% python3 -q
>>> import numpy as np
>>> np.set_printoptions(suppress=True, linewidth=160)
>>> def rd(a):
...     return np.round(a, 3) + 0
... 
>>> A = np.load("arr.npy")
>>> A
array([[ 2.,  3., -3., -1., -3.,  2.,  2.,  1.,  1.],
       [ 5., -5.,  3.,  2., -2.,  0.,  1.,  2.,  2.],
       [ 2., -4.,  1.,  3.,  0.,  2.,  1.,  1.,  2.],
       [-2., -1.,  4., -5.,  0.,  1.,  2.,  1.,  0.],
       [ 3.,  2.,  5., -1.,  2.,  2.,  2.,  2.,  0.],
       [ 0.,  0.,  0.,  0.,  0.,  5., -2.,  1., -2.],
       [ 0.,  0.,  0.,  0.,  0., -9.,  6., -8., -7.],
       [ 0.,  0.,  0.,  0.,  0., -3., -8., -9., -7.],
       [ 0.,  0.,  0.,  0.,  0.,  4.,  8.,  6.,  8.]])
>>> left, s, vt = np.linalg.svd(A)
>>> print(np.argmax(s[:-1] / (s[1:] + 1e-6)) + 1)
8
>>> Y = left[:, :8] @ np.diag(s[:8]) @ vt[:8]
>>> rd(np.linalg.norm(A - Y, 2)), rd(s[8])
(np.float64(0.075), np.float64(0.075))
>>> print(np.linalg.matrix_rank(A, rtol=0.05))
8
>>> rd(np.linalg.norm(A - Y) / np.linalg.norm(A))
np.float64(0.002)
>>> rd(np.abs(A - Y).max())
np.float64(0.029)
>>> th = np.radians(60)
>>> Rm = np.eye(9)
>>> Rm[7, 7] = Rm[4, 4] = np.cos(th)
>>> Rm[7, 4], Rm[4, 7] = -np.sin(th), np.sin(th)
>>> rd(Rm)
array([[ 1.   ,  0.   ,  0.   ,  0.   ,  0.   ,  0.   ,  0.   ,  0.   ,  0.   ],
       [ 0.   ,  1.   ,  0.   ,  0.   ,  0.   ,  0.   ,  0.   ,  0.   ,  0.   ],
       [ 0.   ,  0.   ,  1.   ,  0.   ,  0.   ,  0.   ,  0.   ,  0.   ,  0.   ],
       [ 0.   ,  0.   ,  0.   ,  1.   ,  0.   ,  0.   ,  0.   ,  0.   ,  0.   ],
       [ 0.   ,  0.   ,  0.   ,  0.   ,  0.5  ,  0.   ,  0.   ,  0.866,  0.   ],
       [ 0.   ,  0.   ,  0.   ,  0.   ,  0.   ,  1.   ,  0.   ,  0.   ,  0.   ],
       [ 0.   ,  0.   ,  0.   ,  0.   ,  0.   ,  0.   ,  1.   ,  0.   ,  0.   ],
       [ 0.   ,  0.   ,  0.   ,  0.   , -0.866,  0.   ,  0.   ,  0.5  ,  0.   ],
       [ 0.   ,  0.   ,  0.   ,  0.   ,  0.   ,  0.   ,  0.   ,  0.   ,  1.   ]])
>>> Y = A @ Rm.T
>>> rd(np.abs(Y - A).max(axis=0))
array([0.   , 0.   , 0.   , 0.   , 7.794, 0.   , 0.   , 4.5  , 0.   ])
>>> rd(np.linalg.svd(A, compute_uv=False)), rd(np.linalg.svd(Y, compute_uv=False))
(array([22.293, 13.034,  9.811,  8.478,  5.975,  4.433,  3.958,  2.451,  0.075]), array([22.293, 13.034,  9.811,  8.478,  5.975,  4.433,  3.958,  2.451,  0.075]))
>>> rd(np.linalg.det(Rm)), np.trace(Rm)
(np.float64(1.0), np.float64(8.0))
>>> np.allclose(A @ A.T, Y @ Y.T)
True
>>> rd(Y)
array([[ 2.   ,  3.   , -3.   , -1.   , -0.634,  2.   ,  2.   ,  3.098,  1.   ],
       [ 5.   , -5.   ,  3.   ,  2.   ,  0.732,  0.   ,  1.   ,  2.732,  2.   ],
       [ 2.   , -4.   ,  1.   ,  3.   ,  0.866,  2.   ,  1.   ,  0.5  ,  2.   ],
       [-2.   , -1.   ,  4.   , -5.   ,  0.866,  1.   ,  2.   ,  0.5  ,  0.   ],
       [ 3.   ,  2.   ,  5.   , -1.   ,  2.732,  2.   ,  2.   , -0.732,  0.   ],
       [ 0.   ,  0.   ,  0.   ,  0.   ,  0.866,  5.   , -2.   ,  0.5  , -2.   ],
       [ 0.   ,  0.   ,  0.   ,  0.   , -6.928, -9.   ,  6.   , -4.   , -7.   ],
       [ 0.   ,  0.   ,  0.   ,  0.   , -7.794, -3.   , -8.   , -4.5  , -7.   ],
       [ 0.   ,  0.   ,  0.   ,  0.   ,  5.196,  4.   ,  8.   ,  3.   ,  8.   ]])
>>> def softmax(z):
...     e = np.exp(z - z.max(axis=-1, keepdims=True))
...     return e / e.sum(axis=-1, keepdims=True)
... 
>>> rd(softmax(Y[1]))
array([0.726, 0.   , 0.098, 0.036, 0.01 , 0.005, 0.013, 0.075, 0.036])
>>> print(rd(softmax(Y).sum(axis=1)))
[1. 1. 1. 1. 1. 1. 1. 1. 1.]
>>> rd(softmax(Y[1] + 5))
array([0.726, 0.   , 0.098, 0.036, 0.01 , 0.005, 0.013, 0.075, 0.036])
>>> S = Y @ Y.T / np.sqrt(9)
>>> rd(softmax(S))
array([[0.791, 0.   , 0.   , 0.   , 0.   , 0.   , 0.   , 0.   , 0.209],
       [0.   , 1.   , 0.   , 0.   , 0.   , 0.   , 0.   , 0.   , 0.   ],
       [0.   , 0.83 , 0.112, 0.   , 0.   , 0.   , 0.   , 0.   , 0.058],
       [0.   , 0.   , 0.   , 1.   , 0.   , 0.   , 0.   , 0.   , 0.   ],
       [0.   , 0.   , 0.   , 0.   , 0.998, 0.   , 0.   , 0.   , 0.002],
       [0.   , 0.   , 0.   , 0.   , 0.   , 1.   , 0.   , 0.   , 0.   ],
       [0.   , 0.   , 0.   , 0.   , 0.   , 0.   , 1.   , 0.   , 0.   ],
       [0.   , 0.   , 0.   , 0.   , 0.   , 0.   , 0.   , 1.   , 0.   ],
       [0.   , 0.   , 0.   , 0.   , 0.   , 0.   , 0.   , 0.   , 1.   ]])
>>> softmax(S).round(6).argmax(axis=1)
array([0, 1, 1, 3, 4, 5, 6, 7, 8])
>>> vec = np.array([2, 3, 1, 3, 2, 0, 0, 3, 2])
>>> y = A @ vec
>>> y
array([  6.,  10.,   9., -15.,  24.,  -1., -38., -41.,  34.])
>>> rd(np.linalg.solve(A, A[:, 3]))
array([0., 0., 0., 1., 0., 0., 0., 0., 0.])
>>> rd(np.linalg.solve(A, y + A[:, 2]))
array([2., 3., 2., 3., 2., 0., 0., 3., 2.])
>>> W1 = np.array([[-3, 2],
...     [2, -3],
...     [2, -2],
...     [5, 1],
...     [-1, 3],
...     [3, -5],
...     [0, 4],
...     [-3, 3],
...     [-3, 4]])
>>> beta = np.array([2, -1])
>>> H = np.maximum(A @ W1 + beta, 0)
>>> rd((H > 0).mean(axis=0))
array([0.444, 0.444])
>>> (H > 0).astype(int)
array([[0, 0],
       [0, 1],
       [1, 1],
       [0, 0],
       [0, 0],
       [1, 0],
       [1, 1],
       [1, 0],
       [0, 1]])
>>> H
array([[ 0.,  0.],
       [ 0., 32.],
       [ 2., 21.],
       [ 0.,  0.],
       [ 0.,  0.],
       [20.,  0.],
       [20., 16.],
       [41.,  0.],
       [ 0., 61.]])
>>> cent = np.array([[0, 1, 0], [1, 2, 0]])
>>> H @ cent
array([[  0.,   0.,   0.],
       [ 32.,  64.,   0.],
       [ 21.,  44.,   0.],
       [  0.,   0.,   0.],
       [  0.,   0.,   0.],
       [  0.,  20.,   0.],
       [ 16.,  52.,   0.],
       [  0.,  41.,   0.],
       [ 61., 122.,   0.]])
>>> print((H @ cent).round(6).argmax(axis=1))
[0 1 1 0 0 1 1 1 1]
>>> print(W1 @ cent)
[[ 2  1  0]
 [-3 -4  0]
 [-2 -2  0]
 [ 1  7  0]
 [ 3  5  0]
 [-5 -7  0]
 [ 4  8  0]
 [ 3  3  0]
 [ 4  5  0]]
